$ python3 -q
>>> import numpy as np
>>> import numpy.linalg as la
>>> np.set_printoptions(precision=1, suppress=True, linewidth=140)
>>> E = np.loadtxt("mat.csv", delimiter=",")
>>> E.round(1) + 0
array([[ 0. ,  1.1, -0.2, -0.1,  1.1, -0.5,  0.3],
       [ 0.2, -2.7, -0.3, -0.8, -3.5, -0.2,  0.5],
       [ 0.5,  0.2,  0.6, -0.3,  0.4,  1.2, -1.6],
       [-0.5, -4.7,  0.2,  0.2, -5.2,  0. ,  0.8],
       [-0.2,  5.6, -1.7,  0.4,  6.5, -3.1,  0.5],
       [-0.9,  1.3, -0.2,  1.4,  1.6, -1.1,  1.6],
       [-0.6,  2.8, -1. ,  0.5,  3. , -2.8,  2.2],
       [ 1.6,  4.1, -0.3, -1.5,  4.9,  0.6, -1.5],
       [ 1.3,  0.9, -0.3, -1.4,  1.4,  1.4, -3.4],
       [ 0.3, -2.5,  1.2,  0. , -2.2,  2.2, -0.7],
       [ 0.5, -2.4,  0.7,  0. , -1.5,  2.2, -1.7],
       [ 0.5,  3.5,  0.4, -0.3,  4.2, -0.3, -0.2],
       [ 2. ,  1.5, -1.3, -3.3,  0.5, -0.1, -3.8],
       [-0.2, -0.3, -0.6, -0.7, -1.3, -1.4,  0.6],
       [-0.4, -2.6, -0.3, -0.2, -3.8, -0.8,  1.6],
       [ 0.2,  3.2, -1.3, -0.4,  3.7, -2.2,  0.4],
       [-1. ,  3.7, -1.2,  1.2,  3.8, -2.4,  1. ],
       [ 0.8, -0.9, -0.8, -0.5, -0.3,  1. , -3.1],
       [ 0.4, -3.4, -0.4, -1.2, -4.5, -0.9,  0.4],
       [ 2.1, -1.6, -1.1, -2.8, -1.2,  0.2, -2.4],
       [ 0.2,  5.6, -1.5, -0.6,  5.7, -2.5, -0.2],
       [-0.8, -2.1,  1.4,  1.2, -2.3,  0.6,  2.8],
       [-0.3, -0.1,  0. ,  0.2, -0.2, -0.5,  1.2],
       [-0.9, -1.6,  0.6,  0.4, -2.8, -1.6,  3.3],
       [ 0.3, -3. , -0.2, -1. , -3.8, -0.8,  1.9],
       [ 1.5,  0.5,  0.3, -1.2,  1.5,  2.1, -2.6],
       [-0.5,  4. , -1.1,  0.3,  3.9, -2.5,  1.8],
       [-0.1,  1.1, -0.8, -0.1,  1.4, -2.2,  1.9],
       [-2.1,  3.1, -2.3,  2.1,  2.9, -6.3,  4.9],
       [ 0.5,  2. , -2.7, -1.3,  1.5, -2.7, -2.3],
       [-0.9, -2.7, -0.3,  0.4, -3.6, -1.3,  2. ],
       [-1.1, -1.5,  1.8,  1.7, -1.3,  1.4,  2.8],
       [-0.9, -2. ,  1.1,  1. , -2. ,  0.6,  2.2],
       [-1.4, -3.8,  0.5,  0.5, -5.4, -3.2,  5.9],
       [ 0. , -3.2,  0.6,  0.1, -3.6,  1.8, -0.6],
       [ 0.8,  4.3, -2.1, -0.7,  5.2, -0.8, -4.3],
       [ 0.9,  1. ,  1.1,  0.1,  2.8,  2.2, -0.7]])
>>> Xc = E - E.mean(axis=0)
>>> vecs = la.svd(Xc)[2][:6]
>>> A2 = Xc - Xc @ vecs.T @ vecs
>>> np.round(la.norm(A2) / la.norm(Xc), 1)
np.float64(0.0)
>>> la.norm(A2, axis=1).round(6).argmax()
np.int64(32)
>>> (Xc @ vecs.T).std(axis=0)
array([4.4, 2.8, 1.5, 0.7, 0.3, 0.1])
>>> np.round(A2.std(axis=0), 1) + 0
array([0., 0., 0., 0., 0., 0., 0.])
>>> x0 = np.array([3, 2, 0, 3, 3, 4, 0])
>>> rhs = E @ x0
>>> np.round(la.pinv(E) @ E, 1) + 0
array([[1., 0., 0., 0., 0., 0., 0.],
       [0., 1., 0., 0., 0., 0., 0.],
       [0., 0., 1., 0., 0., 0., 0.],
       [0., 0., 0., 1., 0., 0., 0.],
       [0., 0., 0., 0., 1., 0., 0.],
       [0., 0., 0., 0., 0., 1., 0.],
       [0., 0., 0., 0., 0., 0., 1.]])
>>> np.round(la.solve(E.T @ E, E.T @ rhs), 1) + 0
array([3., 2., 0., 3., 3., 4., 0.])
>>> rng = np.random.default_rng(5288)
>>> rhs = rhs + 0.3 * rng.normal(size=37)
>>> rhs
array([  2.7, -18.6,   7.5, -25.6,  19. ,   3.9,   3. ,  25.2,  11.5,  -1.7,   1.5,  19.4,  -0.5, -12.5, -21.9,   7.5,   9.1,   2.3, -25.8,
        -8.4,  17.3,  -7.6,  -2.9, -18.5, -22.9,  14. ,   9.5,  -3.6, -10.6,  -4.7, -22.3,   0.6,  -7.3, -38.8,  -9.4,  21.8,  21.6])
>>> c, *_ = la.lstsq(E, rhs)
>>> c
array([ 3. ,  2. ,  0.6,  3.2,  2.9,  3.5, -0.3])
>>> A2 = np.array([[-2, 2, 0],
...     [-1, 0, -3],
...     [3, 0, 2],
...     [-2, 3, 3],
...     [-3, 1, -3],
...     [3, -3, -2],
...     [3, -1, 0]])
>>> np.vstack([E, A2.T]).shape
(40, 7)
